In [1]: import numpy as np

In [2]: from numpy import linalg as LA

In [3]: np.set_printoptions(suppress=True, linewidth=200)

In [4]: M = np.load("case13.npy")

In [5]: M
Out[5]: 
array([[-4.21,  2.35, -3.98, -0.76,  3.4 ],
       [-5.61,  4.78, -3.39, -0.5 ,  5.15],
       [-1.27,  4.  , -1.9 ,  2.15,  4.1 ],
       [ 0.44,  0.18, -2.67,  0.25,  1.62],
       [-0.29,  2.98, -1.42,  0.64,  3.34],
       [-4.5 , -0.76, -6.34, -0.51,  2.57],
       [-6.45,  1.68, -6.18,  0.02,  4.  ],
       [-3.34,  2.17, -4.4 ,  1.86,  3.72],
       [-3.5 , -0.57, -5.43, -0.87,  2.12],
       [-1.49,  7.34, -0.28,  3.56,  5.78],
       [-2.6 ,  3.94, -3.75,  4.92,  5.35],
       [-3.33,  0.44, -2.69, -6.71,  1.44],
       [-2.85,  0.23, -4.46, -0.86,  1.76],
       [ 0.43, -4.29, -4.44, -3.4 , -1.05],
       [-2.19,  0.39, -2.17, -6.08,  1.22],
       [-1.31,  0.69, -2.95, -1.39,  1.96],
       [-3.88,  2.02, -5.79,  4.66,  4.63],
       [-2.49,  3.98, -3.58,  4.71,  4.81],
       [-0.64,  1.79, -0.95, -3.86,  2.1 ],
       [-4.16,  3.2 , -5.02,  4.15,  4.88],
       [-0.81,  4.27, -2.  ,  3.91,  4.38],
       [-4.07,  2.26, -5.25,  3.11,  4.58],
       [ 0.79,  1.14, -2.42,  2.12,  2.29],
       [ 2.18, -0.35, -1.42, -1.05,  0.61]])

In [6]: Q, vecs = LA.qr(M[:, :1])[0], LA.qr(M[:, 1:])[0]

In [7]: s = LA.svd(Q.T @ vecs, compute_uv=False)

In [8]: s.round(2)
Out[8]: array([0.94])

In [9]: cen = (M - M.mean(axis=0)) / M.std(axis=0)

In [10]: np.argwhere(np.abs(cen) > 2)
Out[10]: 
array([[ 9,  1],
       [11,  3],
       [13,  1],
       [13,  4],
       [14,  3],
       [23,  0]])

In [11]: coef = LA.lstsq(np.delete(cen, 2, axis=1), cen[:, 2])[0]

In [12]: np.abs(coef).argmax()
Out[12]: np.int64(1)

In [13]: rng = np.random.default_rng(780)

In [14]: A2 = M + rng.integers(-2, 3, (24, 4)) @ rng.integers(-2, 3, (4, 5))

In [15]: A2.round(2)
Out[15]: 
array([[ -6.21,  -1.65,   2.02,  -8.76,  -2.6 ],
       [ -6.61,   1.78,  -5.39,   1.5 ,   9.15],
       [  4.73,  10.  ,  -1.9 ,  10.15,   8.1 ],
       [ -0.56,  -2.82,  -2.67,   2.25,   7.62],
       [ -5.29,  -2.02,   2.58,  -9.36,  -2.66],
       [ -0.5 ,  -2.76,  -4.34,   9.49,  16.57],
       [ -3.45,   4.68,  -2.18,   0.02,   2.  ],
       [ -3.34,   0.17,   1.6 ,  -4.14,  -2.28],
       [  1.5 ,  -3.57,  -1.43,   9.13,  16.12],
       [ -7.49,   7.34,  -4.28,  -6.44,  -6.22],
       [ -0.6 ,   1.94,  -1.75,   8.92,  11.35],
       [ -0.33,   1.44,  -2.69,  -0.71,   7.44],
       [ -4.85,  -1.77,  -0.46,  -4.86,   1.76],
       [  1.43,  -1.29,  -2.44,  -5.4 ,  -5.05],
       [  1.81,   4.39,  -0.17,  -4.08,  -0.78],
       [ -3.31,   2.69,  -2.95,  -9.39, -10.04],
       [ -7.88,   4.02, -11.79,   0.66,  -1.37],
       [ -0.49,   1.98,  -1.58,  10.71,  14.81],
       [ -2.64,  -0.21,  -4.95,   0.14,  10.1 ],
       [ -9.16,   2.2 , -11.02,   0.15,   0.88],
       [ -3.81,   1.27,   2.  ,  -4.09,  -1.62],
       [ -4.07,   0.26,  -7.25,   9.11,  14.58],
       [  2.79,  -0.86,  -0.42,   4.12,   4.29],
       [  5.18,   0.65,  -3.42,   6.95,   8.61]])

In [16]: np.abs(A2 - M).sum(axis=1)
Out[16]: array([26., 12., 24., 12., 30., 32., 12., 20., 36., 32., 16., 16., 12., 12., 14., 24., 22., 22., 20., 20., 24., 20., 10., 22.])

In [17]: np.round(LA.svd(A2 - M, compute_uv=False), 2) + 0
Out[17]: array([48.95, 19.02, 17.62,  3.39,  0.  ])
